$ python -q
>>> import numpy as np
>>> np.set_printoptions(precision=2, suppress=True, linewidth=200, legacy="1.25")
>>> K = np.load("sample3.npy")
>>> K
array([[  0,   0,   2],
       [ -2,   0,   2],
       [ -2,  -1,   0],
       [ -3,  -2,  -2],
       [ -4,  -2,  -4],
       [ -5,   0,  -6],
       [ -6,   0,  -5],
       [ -8,  -1,  -4],
       [ -8,  -2,  -6],
       [-10,  -2,  -6],
       [ -8,   0,  -7],
       [-10,   1,  -9]])
>>> x0 = np.array([0, 0, -1])
>>> a = np.maximum(K @ x0, 0)
>>> a
array([0, 0, 0, 2, 4, 6, 5, 4, 6, 6, 7, 9])
>>> np.maximum(K @ (3 * x0), 0)
array([ 0,  0,  0,  6, 12, 18, 15, 12, 18, 18, 21, 27])
>>> W0 = np.load("run10.npy")
>>> W0
array([[ 53.77,   1.8 , -34.31],
       [ 34.41,   1.45, -21.32],
       [ 30.87,   1.38, -18.98],
       [ 28.82,   1.33, -17.64],
       [  6.75,   0.56,  -3.71],
       [  5.97,   0.51,  -3.25],
       [  2.74,   0.28,  -1.43],
       [ -0.02,   0.  ,   0.01],
       [ -1.5 ,  -0.21,   0.74],
       [ -4.25,  -0.66,   2.19],
       [ -4.36,  -0.68,   2.26],
       [ -4.49,  -0.7 ,   2.34],
       [ -5.71,  -0.86,   3.12],
       [ -7.47,  -1.05,   4.33],
       [-12.51,  -1.41,   8.05],
       [-14.66,  -1.52,   9.69],
       [-15.06,  -1.54,  10.  ]])
>>> dist = np.linalg.norm(W0[:, None] - W0[None], axis=-1)
>>> (dist + 1e9 * np.eye(17)).round(6).argmin(axis=1)
array([ 1,  2,  3,  2,  5,  4,  7,  8,  7, 10,  9, 10, 11, 12, 15, 16, 15])
>>> dist.shape
(17, 17)
>>> dist.mean(axis=1).argmax()
0
>>> dist[:5, :5]
array([[ 0.  , 23.32, 27.56, 30.01, 56.11],
       [23.32,  0.  ,  4.24,  6.69, 32.8 ],
       [27.56,  4.24,  0.  ,  2.45, 28.56],
       [30.01,  6.69,  2.45,  0.  , 26.11],
       [56.11, 32.8 , 28.56, 26.11,  0.  ]])
>>> np.argsort(-np.linalg.norm(W0, axis=0).round(6), kind="stable")[:3]
array([0, 2, 1])
>>> round(np.log10(np.linalg.cond(W0)))
2
>>> np.linalg.cond(W0) > 100
False
>>> A = np.array([[-3.0, 1.0, 0.0, 0.0],
...     [0.0, -3.0, 1.0, 0.0],
...     [0.0, 0.0, -3.0, 1.0],
...     [0.0, 0.0, 0.0, -3.0]])
>>> A
array([[-3.,  1.,  0.,  0.],
       [ 0., -3.,  1.,  0.],
       [ 0.,  0., -3.,  1.],
       [ 0.,  0.,  0., -3.]])
>>> # triangular: eigenvalues sit on the diagonal
>>> u = np.array([0, 6, 0, 0])
>>> Y = A + np.outer(u, np.eye(4)[1])
>>> np.linalg.matrix_rank(Y - A)
1
>>> np.round(np.linalg.det(Y) / np.linalg.det(A), 2), np.round(1 + np.linalg.solve(A, u)[1], 2)
(-1.0, -1.0)
>>> mat = np.load("a.npy")
>>> mat
array([[  6.95, -16.2 ,   4.88],
       [ -5.56,   4.05, -10.38],
       [ -5.87,   0.85, -10.52],
       [ -2.78, -12.81,   3.28],
       [ -6.71,   1.9 ,  -9.29],
       [ -6.48,   1.56,  -8.91],
       [  5.04, -15.75,   4.49],
       [ -4.2 , -13.08,   1.91],
       [  6.39, -15.35,   1.98],
       [  6.13, -16.87,   5.55],
       [ -3.54, -11.43,   2.01],
       [ -4.46, -12.77,   4.15],
       [  6.94, -16.62,   5.14],
       [ -4.77, -12.82,   3.38],
       [ -4.32,   2.78, -10.46]])
>>> Xc = (mat - mat.mean(axis=0)) / mat.std(axis=0)
>>> np.argwhere(np.abs(Xc) > 2)
array([], shape=(0, 2), dtype=int64)
>>> b = np.linalg.lstsq(np.delete(Xc, 1, axis=1), Xc[:, 1])[0]
>>> np.abs(b).argmax()
1
>>> feats = np.diag(np.array([0, 0, 3])) + 4 * np.eye(3, k=1) + 4 * np.eye(3, k=-1)
>>> feats
array([[0., 4., 0.],
       [4., 0., 4.],
       [0., 4., 3.]])
>>> u = np.array([-2, 2])
>>> np.convolve(feats[2], u)
array([ 0., -8.,  2.,  6.])
>>> np.polyval(u, feats[2])
array([ 2., -6., -4.])
>>> U, sv, Vt = np.linalg.svd(W0)
>>> sv
array([96.64,  2.13,  1.39])
>>> np.argmax(sv[:-1] / (sv[1:] + 1e-6)) + 1
1
>>> Y = U[:, :1] @ np.diag(sv[:1]) @ Vt[:1]
>>> round(float(np.linalg.norm(W0 - Y, 2)), 2), round(float(sv[1]), 2)
(2.13, 2.13)
>>> np.linalg.matrix_rank(W0, rtol=0.05)
1
>>> data = np.load("test4.npy")
>>> data
array([[-4,  0,  0,  0],
       [ 0,  2,  2, -5],
       [ 0,  2,  6,  2],
       [ 0, -5,  2,  4]])
>>> U, sv, Vt = np.linalg.svd(data, full_matrices=False)
>>> sv
array([8.16, 6.83, 4.  , 2.98])
>>> np.round(np.sqrt((sv ** 2).sum()), 2), np.round(np.linalg.norm(data), 2)
(11.75, 11.75)
>>> (sv > 1e-8).sum()
4
>>> np.round(U.T @ U, 2) + 0
array([[1., 0., 0., 0.],
       [0., 1., 0., 0.],
       [0., 0., 1., 0.],
       [0., 0., 0., 1.]])
>>> np.round(Vt @ Vt.T, 2) + 0
array([[1., 0., 0., 0.],
       [0., 1., 0., 0.],
       [0., 0., 1., 0.],
       [0., 0., 0., 1.]])
>>> np.round(U.T @ data @ Vt.T, 2) + 0
array([[8.16, 0.  , 0.  , 0.  ],
       [0.  , 6.83, 0.  , 0.  ],
       [0.  , 0.  , 4.  , 0.  ],
       [0.  , 0.  , 0.  , 2.98]])
